$ python3 -q
>>> import numpy as np
>>> import numpy.linalg as la
>>> np.set_printoptions(precision=1, suppress=True, linewidth=120)
>>> rd = lambda a: np.round(a, 1) + 0
>>> M = np.loadtxt("layer12.csv", delimiter=",")
>>> M
array([[-1.,  2.,  1.],
       [-1.,  4.,  3.],
       [-3.,  5.,  2.],
       [-3.,  3.,  4.],
       [-2.,  4.,  4.],
       [-3.,  6.,  5.],
       [-5.,  6.,  4.],
       [-4.,  7.,  2.],
       [-4.,  9.,  1.],
       [-4.,  8.,  2.],
       [-5., 10.,  2.],
       [-5.,  9.,  1.],
       [-6., 11.,  2.],
       [-6., 12.,  0.],
       [-5., 11.,  0.],
       [-3., 13.,  1.],
       [-2., 15.,  1.],
       [ 0., 13.,  1.]])
>>> proj = M @ la.solve(M.T @ M, M.T)
>>> print(np.allclose(proj @ proj, proj))
True
>>> print(rd(la.eigvalsh(proj)))
[0. 0. 0. 0. 0. 0. 0. 0. 0. 0. 0. 0. 0. 0. 0. 1. 1. 1.]
>>> rd(np.trace(proj))
np.float64(3.0)
>>> Xs = M - M.mean(axis=1)
Traceback (most recent call last):
  File "<python-input-10>", line 1, in <module>
    Xs = M - M.mean(axis=1)
         ~~^~~~~~~~~~~~~~~~
ValueError: operands could not be broadcast together with shapes (18,3) (18,) 
>>> Xs = M - M.mean(axis=0)
>>> Uu, sv, vt = la.svd(Xs, full_matrices=False)
>>> np.abs(Uu[:, 0]).argmax()
np.int64(16)
>>> np.abs(vt[0]).argmax()
np.int64(1)
>>> print(rd(Xs.mean(axis=0)))
[0. 0. 0.]
>>> print(rd(sv))
[16.4  6.9  4.6]
>>> A2 = np.array([[2, 3, 4, 4], [3, 4, 0, 0], [1, 1, 0, 5], [1, 1, 2, 1]])
>>> feats = A2 - A2.T
>>> feats
array([[ 0,  0,  3,  3],
       [ 0,  0, -1, -1],
       [-3,  1,  0,  3],
       [-3,  1, -3,  0]])
>>> f = np.array([3, -8, -5])
>>> np.polyval(f, feats[3])
array([ 46, -10,  46,  -5])
>>> np.correlate(feats[3], feats[2], "full")
array([ -9,   3, -12,  10,  -6,   9,   0])
>>> np.cross(feats[3, :3], feats[2, :3])
array([3, 9, 0])
>>> print(la.matrix_rank(feats, rtol=0.1))
2
>>> [round(float(x), 1) for x in la.svd(feats, compute_uv=False)[:3]]
[5.4, 5.4, 0.0]
